$ ipython --no-banner

In [1]: import numpy as np

In [2]: import numpy.linalg as la

In [3]: np.set_printoptions(precision=4, suppress=True, linewidth=120, sign=" ")

In [4]: def tidy(a):
   ...:     return np.round(a, 4) + 0
   ...: 

In [5]: r0 = np.array([-2, 0, 0, 1, -2, 0, -1])

In [6]: rng = np.random.default_rng(2825)

In [7]: K = np.outer(rng.normal(size=14), r0) + 0.3 * rng.normal(size=(14, 7))

In [8]: tidy(K)
Out[8]: 
array([[ 1.0138, -0.0425, -0.2081, -0.4499,  1.4218, -0.4093,  1.2726],
       [ 2.7849, -0.0603,  0.198 , -1.2635,  2.7657, -0.0786,  0.8603],
       [-0.2205,  0.224 ,  0.4239, -0.0655, -0.5926, -0.2646, -0.3111],
       [ 2.9607,  0.0374,  0.4702, -1.8604,  3.1854, -0.4253,  1.2655],
       [ 1.7422, -0.4572,  0.5683, -0.5419,  1.91  , -0.0652,  1.0485],
       [-2.6683,  0.2856,  0.2137,  1.2148, -2.3554, -0.3876, -1.8122],
       [ 2.6857,  0.0435,  0.077 , -0.9465,  2.8006,  0.6388,  1.897 ],
       [-2.1164, -0.4142,  0.6506,  0.9254, -2.0269, -0.0208, -0.9353],
       [ 2.126 ,  0.1429, -0.2463, -1.3412,  1.8634, -0.0316,  0.9945],
       [ 0.7166, -0.0232,  0.168 ,  0.1353, -0.1253,  0.2158,  0.1998],
       [-0.3691, -0.2758,  0.3639, -0.0378, -0.0598,  0.4026,  0.4439],
       [ 0.3293, -0.0149, -0.1118, -0.9087, -0.1115,  0.4208,  0.6254],
       [-0.5518, -0.2102,  0.0254,  0.4665, -1.0439,  0.1167,  0.1852],
       [ 0.5133,  0.1477, -0.5971, -0.3488,  0.7555,  0.29  ,  0.4277]])

In [9]: Xs = K - K.mean(axis=0)

In [10]: vecs = la.svd(Xs)[2][:1]

In [11]: out = Xs - Xs @ vecs.T @ vecs

In [12]: la.norm(out, axis=1).round(6).argmax()
Out[12]: np.int64(11)

In [13]: tidy(la.norm(out) / la.norm(Xs))
Out[13]: np.float64(0.2702)

In [14]: tidy(np.diag(vecs.T @ vecs))
Out[14]: array([ 0.3946,  0.    ,  0.0005,  0.0886,  0.4121,  0.0001,  0.104 ])

In [15]: G = np.cov(K, rowvar=False)

In [16]: tidy(np.median(K, axis=0))
Out[16]: array([ 0.615 , -0.0191,  0.183 , -0.3993,  0.3478, -0.0262,  0.5347])

In [17]: tidy(la.eigvalsh(G)[::-1])
Out[17]: array([ 7.6113,  0.2299,  0.1461,  0.0906,  0.0716,  0.0452,  0.0163])

In [18]: tidy(np.corrcoef(K[:, 4], K[:, 6])[0, 1])
Out[18]: np.float64(0.8977)

In [19]: x = np.array([0, 2, 1, 1, 2, 0, 0])

In [20]: y = K @ x

In [21]: tidy(la.pinv(K) @ K)
Out[21]: 
array([[ 1.,  0.,  0.,  0.,  0.,  0.,  0.],
       [ 0.,  1.,  0.,  0.,  0.,  0.,  0.],
       [ 0.,  0.,  1.,  0.,  0.,  0.,  0.],
       [ 0.,  0.,  0.,  1.,  0.,  0.,  0.],
       [ 0.,  0.,  0.,  0.,  1.,  0.,  0.],
       [ 0.,  0.,  0.,  0.,  0.,  1.,  0.],
       [ 0.,  0.,  0.,  0.,  0.,  0.,  1.]])

In [22]: tidy(la.lstsq(K, y)[0])
Out[22]: array([ 0.,  2.,  1.,  1.,  2.,  0.,  0.])

In [23]: y = y + 0.3 * rng.normal(size=14)

In [24]: tidy(y)
Out[24]: 
array([ 1.9047,  4.4058,  0.4244,  5.188 ,  2.964 , -3.4292,  4.4166, -3.597 ,  2.142 , -0.1572,  0.1265, -1.6211,
       -2.3512,  1.2243])

In [25]: beta, *_ = la.lstsq(K, y)

In [26]: tidy(K.T @ (y - K @ beta))
Out[26]: array([ 0.,  0.,  0.,  0.,  0.,  0.,  0.])

In [27]: [round(float(la.norm(la.solve(K.T @ K + lam * np.eye(7), K.T @ y))), 2) for lam in (0, 1, 10, 100)]
Out[27]: [3.21, 1.6, 0.95, 0.52]

In [28]: out = K / la.norm(K, axis=1, keepdims=True)

In [29]: G = out @ out.T

In [30]: tidy(np.degrees(np.arccos(np.clip(G[0, 3], -1, 1))))
Out[30]: np.float64(25.4467)

In [31]: np.argwhere(np.triu(np.abs(G) > 0.95, 1))
Out[31]: 
array([[ 1,  3],
       [ 1,  4],
       [ 1,  5],
       [ 1,  6],
       [ 1,  7],
       [ 1,  8],
       [ 3,  4],
       [ 3,  8],
       [ 4,  6],
       [ 5,  6],
       [ 5,  7],
       [ 5,  8],
       [ 6,  8],
       [ 7,  8]])

In [32]: t = np.radians(72)

In [33]: r_ = np.eye(7)

In [34]: r_[6, 6] = r_[4, 4] = np.cos(t)

In [35]: r_[6, 4], r_[4, 6] = -np.sin(t), np.sin(t)

In [36]: tidy(r_)
Out[36]: 
array([[ 1.    ,  0.    ,  0.    ,  0.    ,  0.    ,  0.    ,  0.    ],
       [ 0.    ,  1.    ,  0.    ,  0.    ,  0.    ,  0.    ,  0.    ],
       [ 0.    ,  0.    ,  1.    ,  0.    ,  0.    ,  0.    ,  0.    ],
       [ 0.    ,  0.    ,  0.    ,  1.    ,  0.    ,  0.    ,  0.    ],
       [ 0.    ,  0.    ,  0.    ,  0.    ,  0.309 ,  0.    ,  0.9511],
       [ 0.    ,  0.    ,  0.    ,  0.    ,  0.    ,  1.    ,  0.    ],
       [ 0.    ,  0.    ,  0.    ,  0.    , -0.9511,  0.    ,  0.309 ]])

In [37]: out = K @ r_.T

In [38]: np.allclose(la.norm(K, axis=1), la.norm(out, axis=1))
Out[38]: True

In [39]: tidy(la.det(r_)), tidy(np.trace(r_))
Out[39]: (np.float64(1.0), np.float64(5.618))

In [40]: np.allclose(K @ K.T, out @ out.T)
Out[40]: True

In [41]: X = np.array([[3.0, 2.0, 2.0, 2.0, 0.0, 2.0],
    ...:     [2.0, 3.0, 2.0, 2.0, 0.0, 2.0],
    ...:     [2.0, 2.0, 3.0, 2.0, 0.0, 2.0],
    ...:     [2.0, 2.0, 2.0, 3.0, 0.0, 2.0],
    ...:     [0.0, 0.0, 0.0, 0.0, 3.0, 0.0],
    ...:     [2.0, 2.0, 2.0, 2.0, 0.0, 3.0]])

In [42]: # symmetric, so the eigenvalues are real

In [43]: evals, vecs = la.eigh(X)

In [44]: x = np.array([5, 4, 3, -3, 7, 6])

In [45]: tidy(la.eigvalsh(X[1:, 1:]))
Out[45]: array([ 1.,  1.,  1.,  3.,  9.])

In [46]: tidy(vecs * np.maximum(evals, 0) @ vecs.T)
Out[46]: 
array([[ 3.,  2.,  2.,  2.,  0.,  2.],
       [ 2.,  3.,  2.,  2.,  0.,  2.],
       [ 2.,  2.,  3.,  2.,  0.,  2.],
       [ 2.,  2.,  2.,  3.,  0.,  2.],
       [ 0.,  0.,  0.,  0.,  3.,  0.],
       [ 2.,  2.,  2.,  2.,  0.,  3.]])

In [47]: np.abs(X).sum(axis=1).max(), np.abs(evals).max()
Out[47]: (np.float64(11.0), np.float64(11.0))

In [48]: tidy(x @ X @ x / (x @ x)), tidy(evals[0]), evals[-1]
Out[48]: (np.float64(4.8056), np.float64(1.0), np.float64(11.0))

In [49]: tidy(vecs * np.abs(evals) @ vecs.T)
Out[49]: 
array([[ 3.,  2.,  2.,  2.,  0.,  2.],
       [ 2.,  3.,  2.,  2.,  0.,  2.],
       [ 2.,  2.,  3.,  2.,  0.,  2.],
       [ 2.,  2.,  2.,  3.,  0.,  2.],
       [ 0.,  0.,  0.,  0.,  3.,  0.],
       [ 2.,  2.,  2.,  2.,  0.,  3.]])
